$ ipython --no-banner

In [1]: import numpy as np

In [2]: import numpy.linalg as la

In [3]: np.set_printoptions(suppress=True, linewidth=160)

In [4]: rnd = lambda a: np.round(a, 2) + 0

In [5]: E = np.load("case7.npy")

In [6]: print(E)
[[7. 4. 0. 0. 0.]
 [4. 6. 4. 0. 0.]
 [0. 4. 6. 4. 0.]
 [0. 0. 4. 9. 4.]
 [0. 0. 0. 4. 2.]]

In [7]: vals, evecs = la.eigh(E)

In [8]: print(rnd(vals))
[-0.91  1.02  5.53 10.63 13.73]

In [9]: print(vals.sum(), np.trace(E))
30.0 30.0

In [10]: print(rnd(evecs @ np.diag(vals) @ evecs.T))
[[7. 4. 0. 0. 0.]
 [4. 6. 4. 0. 0.]
 [0. 4. 6. 4. 0.]
 [0. 0. 4. 9. 4.]
 [0. 0. 0. 4. 2.]]

In [11]: print(rnd(la.eigvalsh(E + 2 * np.eye(5))))
[ 1.09  3.02  7.53 12.63 15.73]

In [12]: print(rnd(np.abs(evecs[:, -1])))
[0.24 0.41 0.55 0.65 0.22]

In [13]: print(rnd(la.eigvalsh(E).min()))
-0.91

In [14]: print([round(float(la.det(E[:i, :i])), 2) + 0 for i in range(1, 6)])
[7.0, 26.0, 44.0, -20.0, -744.0]

In [15]: W0 = np.load("a.npy")

In [16]: print(rnd(W0))
[[ 0.77  0.16  0.36  0.23 -0.1  -0.23  0.23 -0.29]
 [ 0.16  0.88 -0.25 -0.16  0.07  0.16 -0.16  0.21]
 [ 0.36 -0.25  0.44 -0.36  0.15  0.36 -0.36  0.46]
 [ 0.23 -0.16 -0.36  0.77  0.1   0.23 -0.23  0.29]
 [-0.1   0.07  0.15  0.1   0.96 -0.1   0.1  -0.12]
 [-0.23  0.16  0.36  0.23 -0.1   0.77  0.23 -0.29]
 [ 0.23 -0.16 -0.36 -0.23  0.1   0.23  0.77  0.29]
 [-0.29  0.21  0.46  0.29 -0.12 -0.29  0.29  0.62]]

In [17]: print(np.trace(W0))
6.0

In [18]: print(rnd(la.matrix_power(W0, 4)))
[[1. 0. 0. 0. 0. 0. 0. 0.]
 [0. 1. 0. 0. 0. 0. 0. 0.]
 [0. 0. 1. 0. 0. 0. 0. 0.]
 [0. 0. 0. 1. 0. 0. 0. 0.]
 [0. 0. 0. 0. 1. 0. 0. 0.]
 [0. 0. 0. 0. 0. 1. 0. 0.]
 [0. 0. 0. 0. 0. 0. 1. 0.]
 [0. 0. 0. 0. 0. 0. 0. 1.]]

In [19]: print(rnd((W0 + W0.T) / 2))
[[ 0.77  0.16  0.36  0.23 -0.1  -0.23  0.23 -0.29]
 [ 0.16  0.88 -0.25 -0.16  0.07  0.16 -0.16  0.21]
 [ 0.36 -0.25  0.44 -0.36  0.15  0.36 -0.36  0.46]
 [ 0.23 -0.16 -0.36  0.77  0.1   0.23 -0.23  0.29]
 [-0.1   0.07  0.15  0.1   0.96 -0.1   0.1  -0.12]
 [-0.23  0.16  0.36  0.23 -0.1   0.77  0.23 -0.29]
 [ 0.23 -0.16 -0.36 -0.23  0.1   0.23  0.77  0.29]
 [-0.29  0.21  0.46  0.29 -0.12 -0.29  0.29  0.62]]

In [20]: assert W0 == W0.T
---------------------------------------------------------------------------
ValueError                                Traceback (most recent call last)
Cell In[20], line 1
----> 1 assert W0 == W0.T

ValueError: The truth value of an array with more than one element is ambiguous. Use a.any() or a.all()

In [21]: data = np.array([[8.0, 0.0, 0.0, 2.0],
    ...:     [0.0, 4.0, 0.0, 0.0],
    ...:     [0.0, 0.0, 4.0, 0.0],
    ...:     [2.0, 0.0, 0.0, 5.0]])

In [22]: L = la.cholesky(data)

In [23]: print(rnd(data / np.sqrt(np.outer(np.diag(data), np.diag(data)))))
[[1.   0.   0.   0.32]
 [0.   1.   0.   0.  ]
 [0.   0.   1.   0.  ]
 [0.32 0.   0.   1.  ]]

In [24]: print(rnd(L @ L.T))
[[8. 0. 0. 2.]
 [0. 4. 0. 0.]
 [0. 0. 4. 0.]
 [2. 0. 0. 5.]]

In [25]: print(la.eigvalsh(data).min() > 0)
True

In [26]: W1 = np.array([[0, 2, 3, 0, 1],
    ...:     [-2, -2, 2, 1, 2],
    ...:     [1, -2, -3, 1, 2],
    ...:     [1, 1, -2, 2, 0]])

In [27]: c = np.array([-3, -2, 2, 3, 1])

In [28]: act = np.maximum(data @ W1 + c, 0)

In [29]: print((act > 0).mean(axis=0))
[0.5 0.5 0.5 1.  1. ]

In [30]: print((act > 0).astype(int))
[[0 1 1 1 1]
 [0 0 1 1 1]
 [1 0 0 1 1]
 [1 1 0 1 1]]

In [31]: print(act)
[[ 0. 16. 22.  7.  9.]
 [ 0.  0. 10.  7.  9.]
 [ 1.  0.  0.  7.  9.]
 [ 2.  7.  0. 13.  3.]]

In [32]: cent = np.array([[1, 1, 1], [3, 4, 0], [5, 1, 3], [2, 2, 0], [0, 1, 3]])

In [33]: print((act @ cent).round(6).argmax(axis=1))
[0 0 2 1]

In [34]: arr = np.diag(np.array([1, 1, 1, 0, 1, 0, 1, 1, 2, 1, 1])) + -1 * np.eye(11, k=1) + -1 * np.eye(11, k=-1)

In [35]: print(arr)
[[ 1. -1.  0.  0.  0.  0.  0.  0.  0.  0.  0.]
 [-1.  1. -1.  0.  0.  0.  0.  0.  0.  0.  0.]
 [ 0. -1.  1. -1.  0.  0.  0.  0.  0.  0.  0.]
 [ 0.  0. -1.  0. -1.  0.  0.  0.  0.  0.  0.]
 [ 0.  0.  0. -1.  1. -1.  0.  0.  0.  0.  0.]
 [ 0.  0.  0.  0. -1.  0. -1.  0.  0.  0.  0.]
 [ 0.  0.  0.  0.  0. -1.  1. -1.  0.  0.  0.]
 [ 0.  0.  0.  0.  0.  0. -1.  1. -1.  0.  0.]
 [ 0.  0.  0.  0.  0.  0.  0. -1.  2. -1.  0.]
 [ 0.  0.  0.  0.  0.  0.  0.  0. -1.  1. -1.]
 [ 0.  0.  0.  0.  0.  0.  0.  0.  0. -1.  1.]]

In [36]: print(np.all(la.eigvalsh(arr) > 0))
False

In [37]: print(rnd(la.eigvalsh(arr).min()))
-1.38

In [38]: print([round(float(la.det(arr[:i, :i])), 2) + 0 for i in range(1, 12)])
[1.0, 0.0, -1.0, 0.0, 1.0, 0.0, -1.0, -1.0, -1.0, 0.0, 1.0]

In [39]: F = np.load("test3.npy")

In [40]: print(F)
[[2. 1. 0. 0. 0. 0. 0. 0. 0. 0. 0.]
 [0. 2. 1. 0. 0. 0. 0. 0. 0. 0. 0.]
 [0. 0. 2. 1. 0. 0. 0. 0. 0. 0. 0.]
 [0. 0. 0. 2. 1. 0. 0. 0. 0. 0. 0.]
 [0. 0. 0. 0. 2. 1. 0. 0. 0. 0. 0.]
 [0. 0. 0. 0. 0. 2. 1. 0. 0. 0. 0.]
 [0. 0. 0. 0. 0. 0. 2. 1. 0. 0. 0.]
 [0. 0. 0. 0. 0. 0. 0. 2. 1. 0. 0.]
 [0. 0. 0. 0. 0. 0. 0. 0. 2. 1. 0.]
 [0. 0. 0. 0. 0. 0. 0. 0. 0. 2. 1.]
 [0. 0. 0. 0. 0. 0. 0. 0. 0. 0. 2.]]

In [41]: W1 = np.array([[-3, 3, -1, -2, 3, 2],
    ...:     [-1, -2, 2, -1, -3, 1],
    ...:     [-2, -2, -2, -3, -3, 3],
    ...:     [2, 1, 3, 3, -1, 2],
    ...:     [-2, -3, -3, -2, 0, -1],
    ...:     [-3, -3, 0, -2, 0, -1],
    ...:     [-3, 1, 3, 0, -1, 2],
    ...:     [-3, 3, 1, 2, 0, 0],
    ...:     [-1, 1, -1, -2, 0, 2],
    ...:     [-3, -1, -2, 1, -2, -1],
    ...:     [-2, -2, -1, 0, 2, -3]])

In [42]: c = np.array([1, -3, 5, -5, 5, 4])

In [43]: act = np.maximum(F @ W1 + c, 0)

In [44]: print(la.matrix_rank(act))
5

In [45]: print(rnd((act > 0).mean(axis=0)))
[0.09 0.27 0.82 0.   0.82 0.82]

In [46]: print((act > 0).astype(int))
[[0 1 1 0 1 1]
 [0 0 1 0 0 1]
 [0 0 1 0 0 1]
 [1 0 1 0 1 1]
 [0 0 0 0 1 1]
 [0 0 1 0 1 1]
 [0 1 1 0 1 1]
 [0 1 1 0 1 1]
 [0 0 1 0 1 1]
 [0 0 0 0 1 0]
 [0 0 1 0 1 0]]

In [47]: cent = np.array([[3, -1, 0],
    ...:     [0, 2, 0],
    ...:     [0, -3, -3],
    ...:     [3, 3, 3],
    ...:     [-2, -1, 1],
    ...:     [1, -1, 1]])

In [48]: print(act @ cent)
[[ -7. -30.   2.]
 [  9. -30. -12.]
 [ 12. -24.   0.]
 [ 10. -37. -14.]
 [ -9.  -6.   6.]
 [ -4. -32. -16.]
 [  2. -43. -25.]
 [ -4. -21.  -7.]
 [  1. -13.   7.]
 [ -6.  -3.   3.]
 [-18. -18.   0.]]

In [49]: print(W1 @ cent)
[[-19   1   2]
 [  1 -10 -11]
 [ -6  -5  -3]
 [ 19  -1   1]
 [-13   0   2]
 [-16  -8  -7]
 [ -5  -5  -8]
 [ -3  12   3]
 [ -7  -2  -1]
 [ -3  13   6]
 [-13   2   2]]
